$ ipython --no-banner

In [1]: import numpy as np

In [2]: np.set_printoptions(precision=2, suppress=True, linewidth=100, floatmode="fixed")

In [3]: mat = np.loadtxt("sample19.csv", delimiter=",")

In [4]: print(mat)
[[ 0.00  0.00  0.00  0.00  0.00  0.00  0.00  0.00  0.00  0.00]
 [ 0.00  0.00  2.00  1.00  3.00  0.00  0.00  3.00  1.00  2.00]
 [ 0.00  2.00  0.00  0.00  0.00  0.00  1.00  0.00  0.00  0.00]
 [ 0.00  2.00  6.00  1.00  7.00  2.00  1.00  5.00  7.00  6.00]
 [ 0.00  1.00  0.00  0.00  0.00  0.00  0.00  0.00  0.00  0.00]
 [ 0.00  2.00  9.00  2.00 10.00  3.00  1.00  8.00 10.00  9.00]
 [ 0.00  2.00  0.00  0.00  1.00  0.00  1.00  0.00  1.00  0.00]
 [ 0.00  2.00  9.00  2.00 10.00  3.00  1.00  8.00 10.00  9.00]
 [ 0.00  1.00  7.00  2.00  8.00  2.00  0.00  7.00  7.00  7.00]
 [ 0.00  0.00  5.00  2.00  6.00  1.00  0.00  6.00  4.00  5.00]
 [ 0.00  0.00  3.00  2.00  4.00  0.00  0.00  5.00  1.00  3.00]]

In [5]: rng = np.random.default_rng(613095)

In [6]: B = mat + rng.integers(-2, 3, (11, 6)) @ rng.integers(-2, 3, (6, 10))

In [7]: print(B)
[[ -6.00  -7.00   4.00  -4.00  -3.00  -4.00   2.00   0.00  11.00   2.00]
 [ -1.00   5.00  -7.00  11.00   2.00   3.00  -6.00  -2.00  -2.00  -3.00]
 [ -1.00  -4.00  -5.00  -6.00  -2.00  -6.00   4.00  -2.00   0.00   5.00]
 [ -3.00  -2.00   5.00  -1.00   1.00  -3.00  -1.00  -2.00  15.00   7.00]
 [ -6.00  -2.00  -6.00   2.00  -6.00  -1.00  -2.00  -8.00   6.00  -1.00]
 [  8.00  -2.00  25.00 -14.00   8.00   0.00   9.00  12.00   9.00  14.00]
 [  6.00   0.00   8.00  -6.00   6.00  -2.00   7.00  12.00  -5.00   2.00]
 [ -6.00  -1.00  11.00  -6.00  13.00   5.00   6.00   7.00  16.00  17.00]
 [  5.00  -5.00   6.00  -2.00   7.00  -7.00   3.00  13.00   2.00   8.00]
 [ -8.00   3.00   3.00  10.00  13.00   7.00  -2.00  10.00   9.00   4.00]
 [ -3.00  -5.00   8.00  -4.00   9.00  -4.00   4.00  12.00   7.00   9.00]]

In [8]: print(np.abs(B - mat).sum(axis=1))
[43.00 48.00 36.00 39.00 41.00 67.00 55.00 44.00 41.00 46.00 51.00]
